>>> import numpy as np
>>> from numpy import linalg as LA
>>> np.set_printoptions(precision=3, suppress=True, linewidth=100, sign=" ")
>>> W0 = np.loadtxt("test10.csv", delimiter=",")
>>> print(W0)
[[ 4.  2.  4.  4.  3.  1.  4.]
 [ 5.  3.  3.  3.  4.  0.  1.]
 [ 5.  4.  1.  1.  5.  1.  2.]
 [ 2.  2.  3.  2.  2.  0.  4.]
 [ 2.  4.  4.  4.  3.  3.  2.]
 [ 5.  2.  3.  2.  2.  0.  0.]
 [ 0.  2.  3.  3.  0.  0.  1.]
 [ 4.  0.  4.  0.  5.  4.  1.]
 [ 5.  4.  3.  0.  2.  1.  5.]
 [ 0.  4.  3.  5.  4.  2.  5.]]
>>> x = np.array([1, 2, -1, 2, 1, 1, -2])
>>> rhs = W0 @ x
>>> print(LA.lstsq(W0, rhs)[0])
[ 1.  2. -1.  2.  1.  1. -2.]
>>> rng = np.random.default_rng(8930)
>>> rhs = rhs + 0.3 * rng.normal(size=10)
>>> print(rhs)
[  7.969  15.684  15.904   0.858  15.521  12.208   5.3     6.718   2.901  11.149]
>>> coef, *_ = LA.lstsq(W0, rhs)
>>> print(np.round(W0.T @ (rhs - W0 @ coef), 3) + 0)
[ 0.  0.  0.  0.  0.  0.  0.]
>>> print(round(float(LA.norm(rhs - W0 @ coef)), 3))
0.599
>>> print(coef)
[ 0.975  1.99  -0.975  2.008  0.998  0.911 -1.988]
>>> idx = rng.permutation(7)
>>> M2 = W0[:, idx] * rng.choice([-1, 1], 7)
>>> print(M2)
[[ 4. -3.  4.  4. -4. -1. -2.]
 [ 3. -4.  1.  5. -3. -0. -3.]
 [ 1. -5.  2.  5. -1. -1. -4.]
 [ 3. -2.  4.  2. -2. -0. -2.]
 [ 4. -3.  2.  2. -4. -3. -4.]
 [ 3. -2.  0.  5. -2. -0. -2.]
 [ 3. -0.  1.  0. -3. -0. -2.]
 [ 4. -5.  1.  4. -0. -4. -0.]
 [ 3. -2.  5.  5. -0. -1. -4.]
 [ 3. -4.  5.  0. -5. -2. -4.]]
>>> Uu, _, Vh = LA.svd(W0.T @ M2)
>>> print(np.round(LA.lstsq(W0, M2)[0], 3) + 0)
[[ 0.  0.  0.  1.  0.  0.  0.]
 [ 0.  0.  0.  0.  0.  0. -1.]
 [ 1.  0.  0.  0.  0.  0.  0.]
 [ 0.  0.  0.  0. -1.  0.  0.]
 [ 0. -1.  0.  0.  0.  0.  0.]
 [ 0.  0.  0.  0.  0. -1.  0.]
 [ 0.  0.  1.  0.  0.  0.  0.]]
>>> print(np.round(Uu @ Vh, 3) + 0)
[[ 0.  0.  0.  1.  0.  0.  0.]
 [ 0.  0.  0.  0.  0.  0. -1.]
 [ 1.  0.  0.  0.  0.  0.  0.]
 [ 0.  0.  0.  0. -1.  0.  0.]
 [ 0. -1.  0.  0.  0.  0.  0.]
 [ 0.  0.  0.  0.  0. -1.  0.]
 [ 0.  0.  1.  0.  0.  0.  0.]]
>>> x = np.array([0, 2, 0, 2, 1, 1, 0])
>>> rhs = M2 @ x
>>> print(rhs)
[ -3.  -1.  -2.  -2.  -9.   4.  -3.  -6.   5. -15.]
>>> print(np.round(LA.pinv(M2) @ M2, 3) + 0)
[[ 1.  0.  0.  0.  0.  0.  0.]
 [ 0.  1.  0.  0.  0.  0.  0.]
 [ 0.  0.  1.  0.  0.  0.  0.]
 [ 0.  0.  0.  1.  0.  0.  0.]
 [ 0.  0.  0.  0.  1.  0.  0.]
 [ 0.  0.  0.  0.  0.  1.  0.]
 [ 0.  0.  0.  0.  0.  0.  1.]]
>>> print(np.round(LA.solve(M2.T @ M2, M2.T @ rhs), 3) + 0)
[ 0.  2.  0.  2.  1.  1.  0.]
>>> rhs = rhs + 0.02 * rng.normal(size=10)
>>> print(rhs)
[ -2.978  -1.019  -2.038  -2.027  -9.019   4.     -2.976  -6.022   5.01  -15.012]
>>> coef, *_ = LA.lstsq(M2, rhs)
>>> print(np.round(M2.T @ (rhs - M2 @ coef), 3) + 0)
[ 0.  0.  0.  0.  0.  0.  0.]
>>> print(coef.round())
[-0.  2.  0.  2.  1.  1.  0.]
>>> print(round(LA.norm(rhs - M2 @ coef), 3))
0.034
